% ipython --no-banner

In [1]: import numpy as np

In [2]: from numpy import linalg as LA

In [3]: np.set_printoptions(precision=2, suppress=True, linewidth=140)

In [4]: F = np.loadtxt("a.csv", delimiter=",")

In [5]: F
Out[5]: 
array([[0.4 , 0.  , 0.2 , 0.  , 0.  , 0.2 , 0.2 , 0.  , 0.  , 0.  ],
       [0.  , 0.25, 0.25, 0.  , 0.  , 0.  , 0.  , 0.25, 0.  , 0.25],
       [0.  , 0.5 , 0.5 , 0.  , 0.  , 0.  , 0.  , 0.  , 0.  , 0.  ],
       [0.  , 0.17, 0.17, 0.17, 0.17, 0.  , 0.17, 0.17, 0.  , 0.  ],
       [0.  , 0.  , 0.  , 0.  , 0.4 , 0.  , 0.2 , 0.  , 0.2 , 0.2 ],
       [0.17, 0.  , 0.17, 0.  , 0.17, 0.17, 0.  , 0.17, 0.17, 0.  ],
       [0.  , 0.  , 0.  , 0.  , 0.2 , 0.2 , 0.4 , 0.  , 0.  , 0.2 ],
       [0.  , 0.25, 0.  , 0.  , 0.25, 0.  , 0.25, 0.25, 0.  , 0.  ],
       [0.  , 0.2 , 0.  , 0.  , 0.2 , 0.  , 0.  , 0.2 , 0.4 , 0.  ],
       [0.  , 0.  , 0.12, 0.12, 0.12, 0.  , 0.12, 0.12, 0.12, 0.25]])

In [6]: u = np.array([3, 0])

In [7]: np.convolve(F[3], u)
Out[7]: array([0. , 0.5, 0.5, 0.5, 0.5, 0. , 0.5, 0.5, 0. , 0. , 0. ])

In [8]: np.polyval(u, F[3])
Out[8]: array([0. , 0.5, 0.5, 0.5, 0.5, 0. , 0.5, 0.5, 0. , 0. ])

In [9]: np.correlate(F[3], F[0], "full")
Out[9]: array([0.  , 0.  , 0.  , 0.  , 0.03, 0.07, 0.07, 0.07, 0.07, 0.07, 0.17, 0.13, 0.07, 0.1 , 0.03, 0.07, 0.07, 0.  , 0.  ])

In [10]: (F - F.T) / 2
Out[10]: 
array([[ 0.  ,  0.  ,  0.1 ,  0.  ,  0.  ,  0.02,  0.1 ,  0.  ,  0.  ,  0.  ],
       [ 0.  ,  0.  , -0.12, -0.08,  0.  ,  0.  ,  0.  ,  0.  , -0.1 ,  0.12],
       [-0.1 ,  0.12,  0.  , -0.08,  0.  , -0.08,  0.  ,  0.  ,  0.  , -0.06],
       [ 0.  ,  0.08,  0.08,  0.  ,  0.08,  0.  ,  0.08,  0.08,  0.  , -0.06],
       [ 0.  ,  0.  ,  0.  , -0.08,  0.  , -0.08,  0.  , -0.12,  0.  ,  0.04],
       [-0.02,  0.  ,  0.08,  0.  ,  0.08,  0.  , -0.1 ,  0.08,  0.08,  0.  ],
       [-0.1 ,  0.  ,  0.  , -0.08,  0.  ,  0.1 ,  0.  , -0.12,  0.  ,  0.04],
       [ 0.  ,  0.  ,  0.  , -0.08,  0.12, -0.08,  0.12,  0.  , -0.1 , -0.06],
       [ 0.  ,  0.1 ,  0.  ,  0.  ,  0.  , -0.08,  0.  ,  0.1 ,  0.  , -0.06],
       [ 0.  , -0.12,  0.06,  0.06, -0.04,  0.  , -0.04,  0.06,  0.06,  0.  ]])

In [11]: round(np.abs(LA.eigvals(F)).max(), 2)
Out[11]: np.float64(1.0)

In [12]: (F + F.T) / 2
Out[12]: 
array([[0.4 , 0.  , 0.1 , 0.  , 0.  , 0.18, 0.1 , 0.  , 0.  , 0.  ],
       [0.  , 0.25, 0.38, 0.08, 0.  , 0.  , 0.  , 0.25, 0.1 , 0.12],
       [0.1 , 0.38, 0.5 , 0.08, 0.  , 0.08, 0.  , 0.  , 0.  , 0.06],
       [0.  , 0.08, 0.08, 0.17, 0.08, 0.  , 0.08, 0.08, 0.  , 0.06],
       [0.  , 0.  , 0.  , 0.08, 0.4 , 0.08, 0.2 , 0.12, 0.2 , 0.16],
       [0.18, 0.  , 0.08, 0.  , 0.08, 0.17, 0.1 , 0.08, 0.08, 0.  ],
       [0.1 , 0.  , 0.  , 0.08, 0.2 , 0.1 , 0.4 , 0.12, 0.  , 0.16],
       [0.  , 0.25, 0.  , 0.08, 0.12, 0.08, 0.12, 0.25, 0.1 , 0.06],
       [0.  , 0.1 , 0.  , 0.  , 0.2 , 0.08, 0.  , 0.1 , 0.4 , 0.06],
       [0.  , 0.12, 0.06, 0.06, 0.16, 0.  , 0.16, 0.06, 0.06, 0.25]])

In [13]: u, v = F[6], F[0]

In [14]: u @ u
Out[14]: np.float64(0.28)

In [15]: pr = (u @ v) / (u @ u) * u

In [16]: round((v - pr) @ u, 2)
Out[16]: np.float64(-0.0)

In [17]: v - pr
Out[17]: array([ 0.4 ,  0.  ,  0.2 ,  0.  , -0.09,  0.11,  0.03,  0.  ,  0.  , -0.09])

In [18]: def softmax(z):
    ...:     e = np.exp(z - z.max(axis=-1, keepdims=True))
    ...:     return e / e.sum(axis=-1, keepdims=True)
    ...: 

In [19]: softmax(F[0])
Out[19]: array([0.13, 0.09, 0.11, 0.09, 0.09, 0.11, 0.11, 0.09, 0.09, 0.09])

In [20]: softmax(F).sum(axis=1)
Out[20]: array([1., 1., 1., 1., 1., 1., 1., 1., 1., 1.])

In [21]: att = F @ F.T / np.sqrt(10)

In [22]: softmax(att + np.triu(np.full(att.shape, -np.inf), 1))
Out[22]: 
array([[1.  , 0.  , 0.  , 0.  , 0.  , 0.  , 0.  , 0.  , 0.  , 0.  ],
       [0.48, 0.52, 0.  , 0.  , 0.  , 0.  , 0.  , 0.  , 0.  , 0.  ],
       [0.31, 0.33, 0.36, 0.  , 0.  , 0.  , 0.  , 0.  , 0.  , 0.  ],
       [0.24, 0.25, 0.25, 0.25, 0.  , 0.  , 0.  , 0.  , 0.  , 0.  ],
       [0.2 , 0.2 , 0.19, 0.2 , 0.21, 0.  , 0.  , 0.  , 0.  , 0.  ],
       [0.17, 0.17, 0.17, 0.17, 0.17, 0.17, 0.  , 0.  , 0.  , 0.  ],
       [0.14, 0.14, 0.14, 0.14, 0.15, 0.14, 0.15, 0.  , 0.  , 0.  ],
       [0.12, 0.12, 0.12, 0.13, 0.13, 0.12, 0.13, 0.13, 0.  , 0.  ],
       [0.11, 0.11, 0.11, 0.11, 0.11, 0.11, 0.11, 0.11, 0.12, 0.  ],
       [0.1 , 0.1 , 0.1 , 0.1 , 0.1 , 0.1 , 0.1 , 0.1 , 0.1 , 0.1 ]])

In [23]: softmax(att)[0] @ F
Out[23]: array([0.06, 0.14, 0.14, 0.03, 0.15, 0.06, 0.13, 0.11, 0.09, 0.09])

In [24]: softmax(att).round(6).argmax(axis=1)
Out[24]: array([0, 1, 2, 2, 4, 5, 6, 7, 8, 9])

In [25]: K = np.array([[2, 3, 4, 5, 6, 7, 8],
    ...:     [9, 10, 11, 12, 13, 14, 15],
    ...:     [16, 17, 18, 19, 20, 21, 22],
    ...:     [23, 24, 25, 26, 27, 28, 29],
    ...:     [30, 31, 32, 33, 34, 35, 36],
    ...:     [37, 38, 39, 40, 41, 42, 43],
    ...:     [44, 45, 46, 47, 48, 49, 50],
    ...:     [51, 52, 53, 54, 55, 56, 57]])

In [26]: K
Out[26]: 
array([[ 2,  3,  4,  5,  6,  7,  8],
       [ 9, 10, 11, 12, 13, 14, 15],
       [16, 17, 18, 19, 20, 21, 22],
       [23, 24, 25, 26, 27, 28, 29],
       [30, 31, 32, 33, 34, 35, 36],
       [37, 38, 39, 40, 41, 42, 43],
       [44, 45, 46, 47, 48, 49, 50],
       [51, 52, 53, 54, 55, 56, 57]])

In [27]: left, sig, vt = LA.svd(K)

In [28]: vecs = vt[:(sig > 1e-8).sum()]

In [29]: rng = np.random.default_rng(803)

In [30]: x0 = K[6] + -3 * K[7] + rng.integers(2) * np.eye(7)[6]

In [31]: x0
Out[31]: array([-109., -111., -113., -115., -117., -119., -120.])

In [32]: np.round(vecs.T @ vecs, 2) + 0
Out[32]: 
array([[ 0.46,  0.36,  0.25,  0.14,  0.04, -0.07, -0.18],
       [ 0.36,  0.29,  0.21,  0.14,  0.07,  0.  , -0.07],
       [ 0.25,  0.21,  0.18,  0.14,  0.11,  0.07,  0.04],
       [ 0.14,  0.14,  0.14,  0.14,  0.14,  0.14,  0.14],
       [ 0.04,  0.07,  0.11,  0.14,  0.18,  0.21,  0.25],
       [-0.07,  0.  ,  0.07,  0.14,  0.21,  0.29,  0.36],
       [-0.18, -0.07,  0.04,  0.14,  0.25,  0.36,  0.46]])

In [33]: np.allclose(vecs.T @ vecs @ x0, x0)
Out[33]: False

In [34]: LA.matrix_rank(np.vstack([K, x0]))
Out[34]: np.int64(3)

In [35]: arr = np.loadtxt("data.csv", delimiter=",")

In [36]: arr
Out[36]: 
array([[ 3.,  3., -1., -1.],
       [-3.,  2., -2., -3.],
       [ 2., -1.,  0.,  2.],
       [ 2., -3.,  0.,  2.],
       [-1.,  1.,  0.,  3.],
       [ 1.,  2., -3., -1.],
       [ 1.,  1.,  3., -2.],
       [-3.,  0., -3.,  3.],
       [ 2., -3., -1.,  1.]])

In [37]: hat = arr @ LA.solve(arr.T @ arr, arr.T)

In [38]: np.round(hat @ arr[:, 1], 2) + 0
Out[38]: array([ 3.,  2., -1., -3.,  1.,  2.,  1.,  0., -3.])

In [39]: LA.matrix_rank(np.eye(9) - hat)
Out[39]: np.int64(5)

In [40]: hat
Out[40]: 
array([[ 0.65, -0.09,  0.14, -0.08,  0.08,  0.4 ,  0.06, -0.13, -0.07],
       [-0.09,  0.53, -0.28, -0.23, -0.24,  0.18, -0.09,  0.1 , -0.07],
       [ 0.14, -0.28,  0.19,  0.16,  0.12,  0.03, -0.05,  0.02,  0.11],
       [-0.08, -0.23,  0.16,  0.3 , -0.08, -0.03, -0.12, -0.02,  0.32],
       [ 0.08, -0.24,  0.12, -0.08,  0.51, -0.09, -0.02,  0.29, -0.27],
       [ 0.4 ,  0.18,  0.03, -0.03, -0.09,  0.46, -0.18,  0.08,  0.09],
       [ 0.06, -0.09, -0.05, -0.12, -0.02, -0.18,  0.36, -0.36, -0.2 ],
       [-0.13,  0.1 ,  0.02, -0.02,  0.29,  0.08, -0.36,  0.56, -0.03],
       [-0.07, -0.07,  0.11,  0.32, -0.27,  0.09, -0.2 , -0.03,  0.43]])

In [41]: np.allclose(hat @ hat, hat)
Out[41]: True
